% ipython --no-banner

In [1]: import numpy as np

In [2]: np.set_printoptions(precision=2, suppress=True, linewidth=160, legacy="1.25")

In [3]: def rnd(a):
   ...:     return np.round(a, 2) + 0
   ...: 

In [4]: out = np.array([[1, 1, 0, 2], [0, 1, 1, 0], [0, 2, 0, 2], [2, 1, 0, 2]])

In [5]: C = np.array([[2]])

In [6]: A = np.block([[out, np.array([[-2], [-3], [0], [-1]])], [np.zeros((1, 4)), C]])

In [7]: A
Out[7]: 
array([[ 1.,  1.,  0.,  2., -2.],
       [ 0.,  1.,  1.,  0., -3.],
       [ 0.,  2.,  0.,  2.,  0.],
       [ 2.,  1.,  0.,  2., -1.],
       [ 0.,  0.,  0.,  0.,  2.]])

In [8]: O, vecs = np.linalg.qr(A[:, :2])[0], np.linalg.qr(A[:, 2:])[0]

In [9]: sigma = np.linalg.svd(O.T @ vecs, compute_uv=False)

In [10]: rnd(sigma)
Out[10]: array([0.99, 0.48])

In [11]: x = np.array([-3, 0, 1, 1, -2])

In [12]: y = A @ x

In [13]: y
Out[13]: array([ 3.,  7.,  2., -2., -4.])

In [14]: rnd(np.linalg.solve(A, y))
Out[14]: array([-3.,  0.,  1.,  1., -2.])

In [15]: rnd(np.linalg.solve(A, y + A[:, 0]))
Out[15]: array([-2.,  0.,  1.,  1., -2.])

In [16]: rng = np.random.default_rng(426)

In [17]: th = np.sort(rng.uniform(-2, 2, 39))

In [18]: F = np.c_[th, th ** 2, th ** 3] @ np.array([[1, -1, 0, 0, 0, 0, -2, -1],
    ...:     [-1, 0, -1, 2, -1, 2, -2, 0],
    ...:     [0, -1, 2, 2, 0, 2, 0, -1]])

In [19]: rnd(F)
Out[19]: 
array([[ -5.2 ,   8.01, -15.73,  -5.62,  -3.37,  -5.62,  -3.06,   8.01],
       [ -5.16,   7.92, -15.52,  -5.51,  -3.34,  -5.51,  -3.02,   7.92],
       [ -4.09,   5.55, -10.45,  -2.93,  -2.51,  -2.93,  -1.85,   5.55],
       [ -3.34,   4.11,  -7.38,  -1.54,  -1.95,  -1.54,  -1.1 ,   4.11],
       [ -3.21,   3.87,  -6.88,  -1.33,  -1.85,  -1.33,  -0.98,   3.87],
       [ -3.07,   3.64,  -6.39,  -1.13,  -1.75,  -1.13,  -0.86,   3.64],
       [ -2.87,   3.29,  -5.65,  -0.85,  -1.6 ,  -0.85,  -0.67,   3.29],
       [ -2.81,   3.2 ,  -5.46,  -0.78,  -1.56,  -0.78,  -0.62,   3.2 ],
       [ -2.77,   3.13,  -5.32,  -0.73,  -1.53,  -0.73,  -0.59,   3.13],
       [ -2.04,   2.06,  -3.12,  -0.03,  -1.03,  -0.03,  -0.03,   2.06],
       [ -1.32,   1.18,  -1.42,   0.28,  -0.57,   0.28,   0.37,   1.18],
       [ -1.26,   1.12,  -1.31,   0.29,  -0.53,   0.29,   0.39,   1.12],
       [ -1.14,   0.99,  -1.09,   0.3 ,  -0.46,   0.3 ,   0.44,   0.99],
       [ -1.09,   0.94,  -0.99,   0.3 ,  -0.43,   0.3 ,   0.45,   0.94],
       [ -0.9 ,   0.76,  -0.7 ,   0.28,  -0.33,   0.28,   0.49,   0.76],
       [ -0.82,   0.69,  -0.6 ,   0.27,  -0.29,   0.27,   0.5 ,   0.69],
       [ -0.75,   0.63,  -0.51,   0.25,  -0.25,   0.25,   0.5 ,   0.63],
       [ -0.63,   0.52,  -0.36,   0.22,  -0.19,   0.22,   0.49,   0.52],
       [ -0.46,   0.38,  -0.2 ,   0.15,  -0.12,   0.15,   0.45,   0.38],
       [  0.02,  -0.02,   0.  ,   0.  ,   0.  ,   0.  ,  -0.05,  -0.02],
       [  0.12,  -0.15,  -0.01,   0.05,  -0.02,   0.05,  -0.33,  -0.15],
       [  0.14,  -0.17,  -0.02,   0.06,  -0.03,   0.06,  -0.38,  -0.17],
       [  0.2 ,  -0.29,  -0.03,   0.18,  -0.07,   0.18,  -0.68,  -0.29],
       [  0.25,  -0.55,  -0.02,   0.6 ,  -0.21,   0.6 ,  -1.32,  -0.55],
       [  0.25,  -0.56,  -0.02,   0.63,  -0.22,   0.63,  -1.36,  -0.56],
       [  0.25,  -0.59,  -0.01,   0.68,  -0.23,   0.68,  -1.42,  -0.59],
       [  0.25,  -0.72,   0.03,   0.95,  -0.3 ,   0.95,  -1.71,  -0.72],
       [  0.24,  -0.78,   0.06,   1.08,  -0.34,   1.08,  -1.85,  -0.78],
       [  0.21,  -1.04,   0.19,   1.65,  -0.49,   1.65,  -2.37,  -1.04],
       [  0.16,  -1.3 ,   0.38,   2.28,  -0.63,   2.28,  -2.86,  -1.3 ],
       [  0.16,  -1.3 ,   0.38,   2.28,  -0.64,   2.28,  -2.86,  -1.3 ],
       [  0.09,  -1.63,   0.65,   3.09,  -0.81,   3.09,  -3.43,  -1.63],
       [ -0.03,  -2.1 ,   1.11,   4.26,  -1.05,   4.26,  -4.16,  -2.1 ],
       [ -0.03,  -2.14,   1.14,   4.34,  -1.07,   4.34,  -4.2 ,  -2.14],
       [ -0.1 ,  -2.39,   1.41,   4.99,  -1.19,   4.99,  -4.57,  -2.39],
       [ -0.1 ,  -2.4 ,   1.42,   5.  ,  -1.19,   5.  ,  -4.57,  -2.4 ],
       [ -0.19,  -2.74,   1.8 ,   5.86,  -1.35,   5.86,  -5.04,  -2.74],
       [ -0.21,  -2.8 ,   1.87,   6.01,  -1.38,   6.01,  -5.12,  -2.8 ],
       [ -0.21,  -2.81,   1.87,   6.03,  -1.38,   6.03,  -5.12,  -2.81]])

In [20]: rnd(np.trace(np.linalg.pinv(F) @ F))
Out[20]: 3.0
